% python3 -q
>>> import numpy as np
>>> np.set_printoptions(suppress=True, linewidth=140)
>>> def tidy(a):
...     return np.round(a, 1) + 0
... 
>>> M = np.load("case13.npy")
>>> print(tidy(M))
[[ 0.6 -0.2 -0.2 -0.3 -0.1 -0.4 -0.3 -0.2 -0.2 -0.3 -0.2 -0.4]
 [-0.2  0.9 -0.1 -0.1  0.  -0.2 -0.1 -0.1 -0.1 -0.1 -0.1 -0.2]
 [-0.2 -0.1  0.9 -0.1  0.  -0.2 -0.1 -0.1 -0.1 -0.1 -0.1 -0.2]
 [-0.3 -0.1 -0.1  0.8  0.  -0.3 -0.2 -0.1 -0.1 -0.2 -0.1 -0.3]
 [-0.1  0.   0.   0.   1.  -0.1  0.   0.   0.   0.   0.  -0.1]
 [-0.4 -0.2 -0.2 -0.3 -0.1  0.6 -0.3 -0.2 -0.2 -0.3 -0.2 -0.4]
 [-0.3 -0.1 -0.1 -0.2  0.  -0.3  0.8 -0.1 -0.1 -0.2 -0.1 -0.3]
 [-0.2 -0.1 -0.1 -0.1  0.  -0.2 -0.1  0.9 -0.1 -0.1 -0.1 -0.2]
 [-0.2 -0.1 -0.1 -0.1  0.  -0.2 -0.1 -0.1  0.9 -0.1 -0.1 -0.2]
 [-0.3 -0.1 -0.1 -0.2  0.  -0.3 -0.2 -0.1 -0.1  0.8 -0.1 -0.3]
 [-0.2 -0.1 -0.1 -0.1  0.  -0.2 -0.1 -0.1 -0.1 -0.1  0.9 -0.2]
 [-0.4 -0.2 -0.2 -0.3 -0.1 -0.4 -0.3 -0.2 -0.2 -0.3 -0.2  0.6]]
>>> # orthonormal columns
>>> print(tidy(np.abs(M).max()))
1.0
>>> print(np.unravel_index(np.abs(M).argmax(), M.shape))
(np.int64(4), np.int64(4))
>>> print(tidy(M.mean(axis=0)))
[-0.1  0.   0.  -0.1  0.1 -0.1 -0.1  0.   0.  -0.1  0.  -0.1]
>>> print(M.shape)
(12, 12)
>>> print(tidy(np.linalg.svd(M, compute_uv=False)))
[1. 1. 1. 1. 1. 1. 1. 1. 1. 1. 1. 1.]
>>> print(tidy(np.diff(M, axis=0)))
[[-0.8  1.1  0.1  0.1  0.   0.2  0.1  0.1  0.1  0.1  0.1  0.2]
 [ 0.  -1.   1.   0.   0.   0.   0.   0.   0.   0.   0.   0. ]
 [-0.1  0.  -1.   0.9  0.  -0.1 -0.1  0.   0.  -0.1  0.  -0.1]
 [ 0.2  0.1  0.1 -0.9  1.   0.2  0.1  0.1  0.1  0.1  0.1  0.2]
 [-0.3 -0.1 -0.1 -0.2 -1.   0.7 -0.2 -0.1 -0.1 -0.2 -0.1 -0.3]
 [ 0.1  0.   0.   0.1  0.  -0.9  1.1  0.   0.   0.1  0.   0.1]
 [ 0.1  0.   0.   0.1  0.   0.1 -0.9  1.   0.   0.1  0.   0.1]
 [ 0.   0.   0.   0.   0.   0.   0.  -1.   1.   0.   0.   0. ]
 [-0.1  0.   0.  -0.1  0.  -0.1 -0.1  0.  -1.   0.9  0.  -0.1]
 [ 0.1  0.   0.   0.1  0.   0.1  0.1  0.   0.  -0.9  1.   0.1]
 [-0.2 -0.1 -0.1 -0.1  0.  -0.2 -0.1 -0.1 -0.1 -0.1 -1.1  0.8]]
>>> print(np.count_nonzero(M))
144
>>> print(tidy(M.sum(axis=1)))
[-1.7 -0.2 -0.2 -0.9  0.6 -1.7 -0.9 -0.2 -0.2 -0.9 -0.2 -1.7]
>>> print(tidy(M - M[0]))
[[ 0.   0.   0.   0.   0.   0.   0.   0.   0.   0.   0.   0. ]
 [-0.8  1.1  0.1  0.1  0.   0.2  0.1  0.1  0.1  0.1  0.1  0.2]
 [-0.8  0.1  1.1  0.1  0.   0.2  0.1  0.1  0.1  0.1  0.1  0.2]
 [-0.9  0.   0.   1.1  0.   0.1  0.1  0.   0.   0.1  0.   0.1]
 [-0.7  0.1  0.1  0.2  1.   0.3  0.2  0.1  0.1  0.2  0.1  0.3]
 [-1.   0.   0.   0.   0.   1.   0.   0.   0.   0.   0.   0. ]
 [-0.9  0.   0.   0.1  0.   0.1  1.1  0.   0.   0.1  0.   0.1]
 [-0.8  0.1  0.1  0.1  0.   0.2  0.1  1.1  0.1  0.1  0.1  0.2]
 [-0.8  0.1  0.1  0.1  0.   0.2  0.1  0.1  1.1  0.1  0.1  0.2]
 [-0.9  0.   0.   0.1  0.   0.1  0.1  0.   0.   1.1  0.   0.1]
 [-0.8  0.1  0.1  0.1  0.   0.2  0.1  0.1  0.1  0.1  1.1  0.2]
 [-1.   0.   0.   0.   0.   0.   0.   0.   0.   0.   0.   1. ]]
>>> mat = np.load("run12.npy")
>>> print(tidy(mat))
[[ 0.   0.  -0.1  0.  -0.1 -0.1 -0.1  0.1  0. ]
 [ 0.4  1.5 -0.2 -0.9  1.5 -1.   1.6  1.3 -0.1]
 [ 0.2 -0.2  0.   0.  -0.1  0.1  0.  -0.1  0. ]
 [ 0.9  4.6 -0.4 -2.8  4.2 -2.3  4.8  3.9 -0.1]
 [ 0.1 -0.1  0.  -0.2  0.1 -0.1 -0.1  0.3 -0.1]
 [ 0.6  2.8 -0.4 -1.7  2.8 -1.4  3.2  2.7  0. ]
 [ 0.4  1.4 -0.1 -0.8  1.3 -0.7  1.6  1.3  0. ]
 [ 0.4  2.9 -0.6 -1.8  2.9 -1.6  3.4  2.6 -0.1]
 [ 0.1  0.   0.   0.1  0.   0.   0.1  0.   0.1]
 [ 0.6  2.9 -0.3 -1.9  2.7 -1.5  3.3  2.7  0.1]
 [ 0.9  4.1 -0.5 -2.8  4.1 -2.4  4.8  3.9 -0.1]
 [ 0.8  4.3 -0.5 -2.8  4.2 -2.5  4.9  3.9  0.1]
 [ 0.2  1.4 -0.3 -0.8  1.4 -0.7  1.6  1.2 -0.1]
 [ 0.   0.1  0.1  0.   0.   0.   0.  -0.1  0. ]
 [-0.2  0.  -0.1 -0.1  0.  -0.2  0.   0.1 -0.1]
 [ 1.1  4.1 -0.6 -2.7  4.1 -2.6  4.8  4.1  0.1]
 [ 0.7  2.7 -0.3 -1.9  2.6 -1.7  3.2  2.5 -0.2]
 [ 1.   4.2 -0.7 -2.7  4.1 -2.3  4.8  4.   0. ]
 [ 0.4  2.7 -0.3 -1.9  2.8 -1.6  3.2  2.6  0. ]
 [ 0.3  1.5 -0.2 -0.9  1.4 -0.7  1.5  1.2  0. ]
 [ 0.9  4.2 -0.7 -2.7  4.4 -2.3  4.8  4.  -0.1]
 [ 0.   0.1 -0.1  0.1 -0.1  0.1  0.1  0.1  0. ]
 [ 0.8  2.9 -0.5 -1.7  2.6 -1.7  3.1  2.6  0. ]
 [ 0.   0.1 -0.1 -0.1  0.  -0.2  0.1 -0.1  0. ]
 [ 0.3  1.4 -0.2 -1.   1.2 -0.9  1.5  1.4  0.1]
 [ 0.7  2.9 -0.4 -1.7  2.8 -1.5  3.2  2.4 -0.1]
 [ 0.8  4.2 -0.7 -2.9  4.3 -2.5  4.6  3.8  0. ]
 [ 0.4  1.2 -0.2 -0.9  1.4 -0.9  1.7  1.3  0. ]
 [ 0.3  1.3 -0.1 -1.   1.4 -0.8  1.7  1.2  0. ]
 [ 0.   0.1  0.   0.1 -0.1  0.2  0.1  0.3  0.1]
 [ 0.3  1.4 -0.3 -1.   1.3 -0.8  1.8  1.4  0.1]
 [ 0.1 -0.1  0.   0.  -0.1  0.   0.  -0.1  0.1]
 [ 0.7  2.8 -0.4 -2.   2.8 -1.5  3.3  2.6  0. ]
 [ 1.   4.1 -0.7 -2.8  4.1 -2.3  4.9  4.   0. ]
 [ 0.9  4.1 -0.6 -2.7  4.2 -2.4  4.9  3.9  0. ]
 [ 0.8  4.2 -0.7 -2.8  4.3 -2.4  4.8  4.  -0.1]
 [ 0.6  3.  -0.3 -1.7  2.8 -1.6  3.1  2.6  0.1]
 [ 0.2  1.3 -0.3 -1.   1.5 -0.7  1.5  1.2 -0.1]
 [ 0.6  3.  -0.4 -1.7  2.8 -1.5  3.1  2.7  0. ]]
>>> C = mat[[11, 2]].astype(float)
>>> for _ in range(6):
...     labels = np.linalg.norm(mat[:, None] - C, axis=-1).argmin(axis=1)
...     C = np.array([mat[labels == j].mean(axis=0) for j in range(2)])
... 
>>> print(labels)
[1 1 1 0 1 0 1 0 1 0 0 0 1 1 1 0 0 0 0 1 0 1 0 1 1 0 0 1 1 1 1 1 0 0 0 0 0 1 0]
>>> print(tidy(C))
[[ 0.8  3.5 -0.5 -2.3  3.5 -2.   4.   3.3  0. ]
 [ 0.2  0.7 -0.1 -0.5  0.6 -0.4  0.8  0.6  0. ]]
>>> print(np.bincount(labels))
[20 19]
>>> print(np.abs(C[1] - C[0]).argmax())
6
